% python3 -q
>>> import numpy as np
>>> import numpy.linalg as la
>>> np.set_printoptions(precision=2, suppress=True, linewidth=140)
>>> cent = np.array([[3, -1, -2], [0, 1, 2], [-3, 3, 2]])
>>> rng = np.random.default_rng(567854)
>>> A = (rng.random((14, 3)) < 0.25) @ cent
>>> print(A)
[[ 0  0  0]
 [ 0  0  0]
 [ 0  0  0]
 [ 0  2  0]
 [ 3  0  0]
 [ 0  0  0]
 [ 0  0  0]
 [ 3 -1 -2]
 [-3  3  2]
 [ 0  2  0]
 [ 0  0  0]
 [ 3  0  0]
 [ 0  0  0]
 [ 0  0  0]]
>>> # rows 0 and 1 are equal
>>> z = A[:, 1] > np.median(A[:, 1])
>>> r0 = A[z].mean(axis=0) - A[~z].mean(axis=0)
>>> print((((A - A.mean(axis=0)) @ r0 > 0) == z).mean())
1.0
>>> print(r0)
[-1.82  2.42  0.85]
>>> print(z.astype(int))
[0 0 0 1 0 0 0 0 1 1 0 0 0 0]
>>> other = np.array([[0.0, 0.9], [-1.6, 1.2], [0.7, -2.2]])
>>> cent = np.array([[1.6, -0.5, 0.1, -1.1], [2.4, 1.0, -1.4, 1.2]])
>>> arr = other @ cent
>>> print(arr)
[[ 2.16  0.9  -1.26  1.08]
 [ 0.32  2.   -1.84  3.2 ]
 [-4.16 -2.55  3.15 -3.41]]
>>> # rows and columns are dependent
>>> other = arr / np.sqrt((arr ** 2).mean(axis=1, keepdims=True))
>>> print(la.matrix_rank(other) == la.matrix_rank(arr))
True
>>> print(other[2])
[-1.24 -0.76  0.94 -1.01]
>>> print(arr - arr.mean(axis=1, keepdims=True))
[[ 1.44  0.18 -1.98  0.36]
 [-0.6   1.08 -2.76  2.28]
 [-2.42 -0.81  4.89 -1.67]]
>>> print(la.matrix_rank(arr - arr.mean(axis=1, keepdims=True)))
2
>>> K = np.load("layer10.npy")
>>> print(K)
[[-0.58 -0.02  0.48]
 [-0.58 -0.86  0.54]
 [-0.65 -0.56  0.57]
 [-0.11 -0.32  0.11]
 [-0.5  -0.37  0.43]
 [ 0.94 -0.31 -0.88]
 [-0.41 -0.78  0.4 ]
 [-0.65 -0.65  0.58]
 [-0.93 -0.82  0.88]
 [ 0.98  0.65 -0.95]
 [-0.8   0.64  0.67]
 [ 0.93  0.96 -0.89]
 [ 0.98 -0.16 -0.96]
 [ 0.65  0.96 -0.63]
 [-0.58  0.25  0.46]
 [ 0.58 -0.68 -0.43]
 [ 0.65  0.21 -0.55]
 [-0.22 -0.66  0.23]
 [ 0.89  0.57 -0.82]
 [-0.32 -0.76  0.32]
 [ 0.71 -0.89 -0.53]
 [ 0.91  0.4  -0.85]
 [-0.89 -0.87  0.84]
 [-0.11 -0.32  0.11]
 [ 0.84  0.8  -0.77]
 [-0.87 -0.92  0.82]]
>>> other = np.array([[0, 1, 2], [2, 2, 2], [0, 0, 0]])
>>> print(la.matrix_rank(np.vstack([K, other.T])))
3
>>> print(np.einsum("ij->j", K))
[ 0.86 -4.51 -0.82]
>>> D = la.norm(K[:, None] - K[None], axis=-1)
>>> print(D.shape)
(26, 26)
>>> print(np.flatnonzero(D[25] < D.mean() / 2))
[ 1  2  6  7  8 22 25]
>>> print(D[25].round(6).argsort(kind="stable")[:4])
[25 22  8  1]
>>> print(D.mean(axis=1).argmax())
11
>>> print(la.matrix_rank(D ** 2))
5
>>> M = np.load("dump.npy")
>>> print(M)
[[ 4  0  4  6]
 [ 0  1  0  0]
 [-4  0  8  7]
 [ 2  0  3  1]]
>>> # 2 blocks once reordered
>>> print(np.sort(la.eigvals(M).real))
[-2.35  1.    7.67  7.67]
>>> print((la.matrix_power((M != 0) + (M.T != 0) + np.eye(4), 4) > 0).astype(int))
[[1 0 1 1]
 [0 1 0 0]
 [1 0 1 1]
 [1 0 1 1]]
>>> print(round(la.det(M), 2))
-148.0
>>> print((M != 0).astype(int))
[[1 0 1 1]
 [0 1 0 0]
 [1 0 1 1]
 [1 0 1 1]]
>>> print(M @ M)
[[ 12   0  66  58]
 [  0   1   0   0]
 [-34   0  69  39]
 [ -2   0  35  34]]
>>> m1 = np.loadtxt("sample6.csv", delimiter=",")
>>> print(m1)
[[ 2.66  1.43 -3.49]
 [-0.03  0.75 -0.22]
 [-0.91  0.04 -6.33]
 [-1.62 -4.47  3.22]
 [-3.18 -2.25 -3.42]
 [-1.52 -2.75  1.41]
 [ 0.96 -1.7   2.04]
 [ 0.59 -4.03 -0.5 ]
 [-0.22 -0.88 -0.75]
 [ 1.92 -2.1   1.35]
 [-3.95  0.47  2.43]
 [ 3.   -0.68 -3.23]
 [-3.77 -0.45 -1.63]]
>>> gram = np.cov(m1, rowvar=False)
>>> print(gram.shape)
(3, 3)
>>> print(m1.std(axis=0))
[2.22 1.74 2.71]
>>> print(np.corrcoef(m1.T))
[[ 1.    0.09 -0.17]
 [ 0.09  1.   -0.44]
 [-0.17 -0.44  1.  ]]
>>> print(np.round(np.corrcoef(m1[:, 1], m1[:, 2])[0, 1], 2))
-0.44
>>> print(np.median(m1, axis=0))
[-0.22 -0.88 -0.5 ]
>>> print(np.argwhere(np.triu(np.abs(np.corrcoef(m1.T)) > 0.8, 1)))
[]
>>> z = m1[:, 1] > np.median(m1[:, 1])
>>> r0 = m1[z].mean(axis=0) - m1[~z].mean(axis=0)
>>> print(r0)
[-0.06  2.86 -2.56]
>>> D = la.norm(m1[:, None] - m1[None], axis=-1)
>>> print(D[:5, :5])
[[ 0.    4.29  4.77  9.91  6.9 ]
 [ 4.29  0.    6.21  6.45  5.4 ]
 [ 4.77  6.21  0.   10.59  4.34]
 [ 9.91  6.45 10.59  0.    7.17]
 [ 6.9   5.4   4.34  7.17  0.  ]]
>>> print(np.unravel_index(D.round(6).argmax(), D.shape))
(np.int64(2), np.int64(3))
>>> print(D.shape)
(13, 13)
>>> print(la.norm(m1, axis=1))
[4.62 0.78 6.4  5.74 5.18 3.44 2.82 4.1  1.18 3.15 4.66 4.46 4.13]
>>> print(la.matrix_rank(D ** 2))
5
>>> Ac = m1 - m1.mean(axis=0)
>>> vecs = la.svd(Ac)[2][:1]
>>> other = Ac - Ac @ vecs.T @ vecs
>>> print(la.norm(other, axis=1).round(6).argmax())
10
>>> print(np.cov(Ac @ vecs.T, rowvar=False))
9.227289553223496
>>> print(round(float(la.norm(other) / la.norm(Ac)), 2))
0.67
